$ python3 -q
>>> import numpy as np
>>> np.set_printoptions(precision=1, suppress=True, linewidth=140)
>>> feats = np.loadtxt("data.csv", delimiter=",")
>>> feats
array([[  1.,  -1.,   0.,   2.,   0.,   2.,  -1.],
       [  0.,  -1.,  -1.,   0.,   3.,   4.,  -4.],
       [ -3.,   0.,   1.,   3.,   2.,   1.,  -6.],
       [ -5.,  -3.,   3.,   2.,   4.,   4.,  -4.],
       [ -3.,  -6.,   4.,   3.,   4.,   7.,  -2.],
       [ -4.,  -6.,   3.,   6.,   1.,   9.,  -1.],
       [ -6.,  -4.,   5.,   9.,   0.,  12.,  -1.],
       [ -5.,  -7.,   5.,  12.,  -1.,  12.,  -2.],
       [ -4.,  -8.,   7.,  12.,   2.,  12.,  -2.],
       [ -2.,  -7.,   9.,  13.,   1.,  11.,  -1.],
       [ -5.,  -6.,  11.,  14.,   4.,   8.,  -3.],
       [ -3.,  -9.,   9.,  13.,   4.,   6.,  -3.],
       [ -1.,  -8.,   7.,  13.,   2.,   5.,  -5.],
       [ -2., -10.,   9.,  10.,   4.,   5.,  -6.],
       [  0., -11.,  10.,  10.,   2.,   5.,  -7.],
       [  2., -14.,  13.,  12.,  -1.,   7.,  -9.],
       [  1., -12.,  12.,  13.,  -2.,   4.,  -8.],
       [  1., -10.,  12.,  14.,   0.,   4.,  -9.],
       [  4.,  -8.,  10.,  15.,  -3.,   4.,  -9.],
       [  1.,  -7.,  13.,  15.,  -6.,   4., -12.],
       [  2.,  -7.,  11.,  12.,  -9.,   7., -14.]])
>>> idx = feats[:, 5] > np.median(feats[:, 5])
>>> r0 = feats[idx].mean(axis=0) - feats[~idx].mean(axis=0)
>>> np.round((((feats - feats.mean(axis=0)) @ r0 > 0) == idx).mean(), 1)
np.float64(1.0)
>>> ((feats - feats.mean(axis=0)) @ r0 > 0).astype(int)
array([0, 0, 0, 0, 1, 1, 1, 1, 1, 1, 1, 1, 0, 0, 0, 1, 0, 0, 0, 0, 0])
>>> r0.round(1) + 0
array([-2.5, -0.9,  0.8,  1.8,  0. ,  5.3,  2.7])
>>> idx.astype(int)
array([0, 0, 0, 0, 1, 1, 1, 1, 1, 1, 1, 1, 0, 0, 0, 1, 0, 0, 0, 0, 1])
>>> cen = (feats - feats.mean(axis=0)) / feats.std(axis=0)
>>> np.argwhere(np.abs(cen) > 2)
array([[ 1,  3],
       [15,  1],
       [20,  4],
       [20,  6]])
>>> beta = np.linalg.lstsq(np.delete(cen, 3, axis=1), cen[:, 3])[0]
>>> np.round(1 - np.var(cen[:, 3] - np.delete(cen, 3, axis=1) @ beta), 1)
np.float64(0.9)
>>> arr = np.load("w.npy")
>>> arr.round(1) + 0
array([[-0.6,  1.5,  0.5, -0.9, -0.2,  0. , -0.7,  0. ],
       [ 0. , -0.8, -0.7, -0.5, -0.5,  0. , -1.1, -1.1],
       [ 1. ,  0.5, -0.7,  0. ,  0.8, -1.2, -0.4,  0.1],
       [ 0.1,  0. , -0.3, -0.2,  1.5,  1.3, -0.2, -0.2],
       [ 1.1, -0.2,  0.1, -1.4, -0.4,  0.4,  0.3,  0.6],
       [-0.4, -0.6,  1. , -0.7,  0.8, -0.8,  0.4, -0.6],
       [ 0.9, -0.1,  1.3,  0.7, -0.1,  0.2, -0.9, -0.1],
       [-0.6, -0.8,  0. , -0.2,  0.3, -0.3, -0.9,  1.4]])
>>> other = np.linalg.inv(arr)
>>> np.round(np.linalg.slogdet(arr)[0], 1)
np.float64(-1.0)
>>> np.allclose(other, arr.T)
False
>>> round(np.linalg.det(arr) * np.linalg.det(other), 1)
np.float64(1.0)
>>> round(arr[:, 0] @ arr[:, 6], 1)
np.float64(-0.0)
>>> np.round(np.linalg.pinv(arr), 1) + 0
array([[-0.2,  0. ,  0.2,  0. ,  0.3, -0.1,  0.2, -0.2],
       [ 0.4, -0.2,  0.1,  0. , -0.1, -0.2,  0. , -0.2],
       [ 0.1, -0.2, -0.2, -0.1,  0. ,  0.3,  0.3,  0. ],
       [-0.2, -0.1,  0. ,  0. , -0.3, -0.2,  0.2,  0. ],
       [ 0. , -0.1,  0.2,  0.4, -0.1,  0.2,  0. ,  0.1],
       [ 0. ,  0. , -0.3,  0.3,  0.1, -0.2,  0.1, -0.1],
       [-0.2, -0.3, -0.1, -0.1,  0.1,  0.1, -0.2, -0.2],
       [ 0. , -0.3,  0. ,  0. ,  0.1, -0.2,  0. ,  0.4]])
>>> np.round(arr @ arr.T, 1) + 0
array([[4., 0., 0., 0., 0., 0., 0., 0.],
       [0., 4., 0., 0., 0., 0., 0., 0.],
       [0., 0., 4., 0., 0., 0., 0., 0.],
       [0., 0., 0., 4., 0., 0., 0., 0.],
       [0., 0., 0., 0., 4., 0., 0., 0.],
       [0., 0., 0., 0., 0., 4., 0., 0.],
       [0., 0., 0., 0., 0., 0., 4., 0.],
       [0., 0., 0., 0., 0., 0., 0., 4.]])
>>> np.round(arr.T @ arr, 1) + 0
array([[4., 0., 0., 0., 0., 0., 0., 0.],
       [0., 4., 0., 0., 0., 0., 0., 0.],
       [0., 0., 4., 0., 0., 0., 0., 0.],
       [0., 0., 0., 4., 0., 0., 0., 0.],
       [0., 0., 0., 0., 4., 0., 0., 0.],
       [0., 0., 0., 0., 0., 4., 0., 0.],
       [0., 0., 0., 0., 0., 0., 4., 0.],
       [0., 0., 0., 0., 0., 0., 0., 4.]])
>>> x0 = np.array([0, -2, 2, -1, -1, -3, 1, 2])
>>> y = arr @ x0
>>> y.round(1) + 0
array([-1.9, -2.1,  0. , -6.3,  2.8,  4.8,  0.5,  4.2])
>>> np.round(np.linalg.solve(arr.T, arr[7]), 1) + 0
array([0., 0., 0., 0., 0., 0., 0., 1.])
>>> np.round(np.linalg.solve(arr, 2 * y), 1) + 0
array([ 0., -4.,  4., -2., -2., -6.,  2.,  4.])
>>> rng = np.random.default_rng(3505)
>>> other = arr + rng.integers(-2, 3, (8, 7)) @ rng.integers(-2, 3, (7, 8))
>>> other.round(1) + 0
array([[ -0.6,   3.5,   2.5,  -3.9,   7.8,   0. , -11.7,   5. ],
       [  6. ,  -0.8, -10.7,  -6.5,  -3.5,  -1. ,  -2.1,  -7.1],
       [  8. ,  -1.5,  -4.7,  -4. ,  -3.2,   1.8,  -0.4,  -6.9],
       [  3.1,  -6. ,  -3.3,   4.8,   0.5,   9.3,   4.8,   0.8],
       [ 10.1, -12.2,   2.1,   2.6,  -0.4,   6.4,  -0.7,   1.6],
       [  5.6,  -6.6,   4. ,  -5.7,  -3.2,  -5.8,  -0.6,  -3.6],
       [ -1.1,  -6.1,   5.3,  -0.3,  -2.1,   0.2,   6.1,   5.9],
       [ -7.6,   5.2,  -4. ,  -8.2,   0.3,  -1.3,  -2.9,  -3.6]])
>>> np.linalg.matrix_rank(other - arr, tol=1e-8)
np.int64(7)
>>> np.abs(other - arr).sum(axis=1)
array([31., 33., 31., 32., 35., 33., 28., 33.])
>>> other - arr
array([[  0.,   2.,   2.,  -3.,   8.,   0., -11.,   5.],
       [  6.,   0., -10.,  -6.,  -3.,  -1.,  -1.,  -6.],
       [  7.,  -2.,  -4.,  -4.,  -4.,   3.,   0.,  -7.],
       [  3.,  -6.,  -3.,   5.,  -1.,   8.,   5.,   1.],
       [  9., -12.,   2.,   4.,   0.,   6.,  -1.,   1.],
       [  6.,  -6.,   3.,  -5.,  -4.,  -5.,  -1.,  -3.],
       [ -2.,  -6.,   4.,  -1.,  -2.,   0.,   7.,   6.],
       [ -7.,   6.,  -4.,  -8.,   0.,  -1.,  -2.,  -5.]])
>>> F = np.load("x.npy")
>>> F
array([[0, 1, 1],
       [1, 0, 1],
       [1, 1, 0]])
>>> Q, Rm = np.linalg.qr(F)
>>> Q
array([[ 0. ,  0.8, -0.6],
       [-0.7, -0.4, -0.6],
       [-0.7,  0.4,  0.6]])
>>> E = np.load("run8.npy")
>>> E
array([[0, 1, 1],
       [1, 0, 1],
       [1, 1, 0]])
>>> Uu, sig = np.linalg.svd(E)
Traceback (most recent call last):
  File "<python-input-41>", line 1, in <module>
    Uu, sig = np.linalg.svd(E)
    ^^^^^^^
ValueError: too many values to unpack (expected 2)
>>> Uu, sig, Vh = np.linalg.svd(E, full_matrices=False)
>>> np.abs(Vh[0])
array([0.6, 0.6, 0.6])
>>> np.round(Uu.T @ Uu, 1) + 0
array([[1., 0., 0.],
       [0., 1., 0.],
       [0., 0., 1.]])
>>> np.round(Vh @ Vh.T, 1) + 0
array([[1., 0., 0.],
       [0., 1., 0.],
       [0., 0., 1.]])
>>> Uu.shape, sig.shape, Vh.shape
((3, 3), (3,), (3, 3))
>>> np.cumsum(sig ** 2) / np.sum(sig ** 2)
array([0.7, 0.8, 1. ])
>>> evals, vecs = np.linalg.eigh(E)
>>> x0 = np.array([0, 1, 8])
>>> np.linalg.eigvalsh(E[1:, 1:])
array([-1.,  1.])
>>> evals, vecs = np.linalg.eigh(E)
>>> np.linalg.svd(E, compute_uv=False)
array([2., 1., 1.])
>>> np.linalg.eigvalsh(E @ E)
array([1., 1., 4.])
>>> evals.sum(), np.trace(E)
(np.float64(0.0), np.int64(0))
>>> np.round(vecs.T @ E @ vecs, 1) + 0
array([[-1.,  0.,  0.],
       [ 0., -1.,  0.],
       [ 0.,  0.,  2.]])
>>> np.round(vecs @ np.diag(evals) @ vecs.T, 1) + 0
array([[0., 1., 1.],
       [1., 0., 1.],
       [1., 1., 0.]])
>>> (evals > 1e-8).sum(), (evals < -1e-8).sum()
(np.int64(1), np.int64(2))
>>> np.abs(vecs[:, -1]).round(6).argmax()
np.int64(0)
>>> np.round(vecs.T @ vecs, 1) + 0
array([[1., 0., 0.],
       [0., 1., 0.],
       [0., 0., 1.]])
>>> np.abs(vecs[:, -1])
array([0.6, 0.6, 0.6])
>>> m1 = np.load("test2.npy")
>>> m1
array([[-1. ,  1.3,  0. ],
       [ 0.5,  0.2, -0.6],
       [-0.5,  1.3,  0. ],
       [ 0.2, -0.6, -0.6],
       [ 0.3, -1. , -0.6],
       [-0.7, -0.7,  0.3],
       [-1. ,  0.1,  1.2],
       [ 0.2, -0.3, -1.3],
       [ 0. , -0.9, -0.1]])
>>> r0 = np.array([0, 5, 1, 3, 2, 3, 1, 0])
>>> other = arr + np.outer(r0, np.eye(8)[2])
>>> np.linalg.matrix_rank(other - arr)
np.int64(1)
>>> other.round(1) + 0
array([[-0.6,  1.5,  0.5, -0.9, -0.2,  0. , -0.7,  0. ],
       [ 0. , -0.8,  4.3, -0.5, -0.5,  0. , -1.1, -1.1],
       [ 1. ,  0.5,  0.3,  0. ,  0.8, -1.2, -0.4,  0.1],
       [ 0.1,  0. ,  2.7, -0.2,  1.5,  1.3, -0.2, -0.2],
       [ 1.1, -0.2,  2.1, -1.4, -0.4,  0.4,  0.3,  0.6],
       [-0.4, -0.6,  4. , -0.7,  0.8, -0.8,  0.4, -0.6],
       [ 0.9, -0.1,  2.3,  0.7, -0.1,  0.2, -0.9, -0.1],
       [-0.6, -0.8,  0. , -0.2,  0.3, -0.3, -0.9,  1.4]])
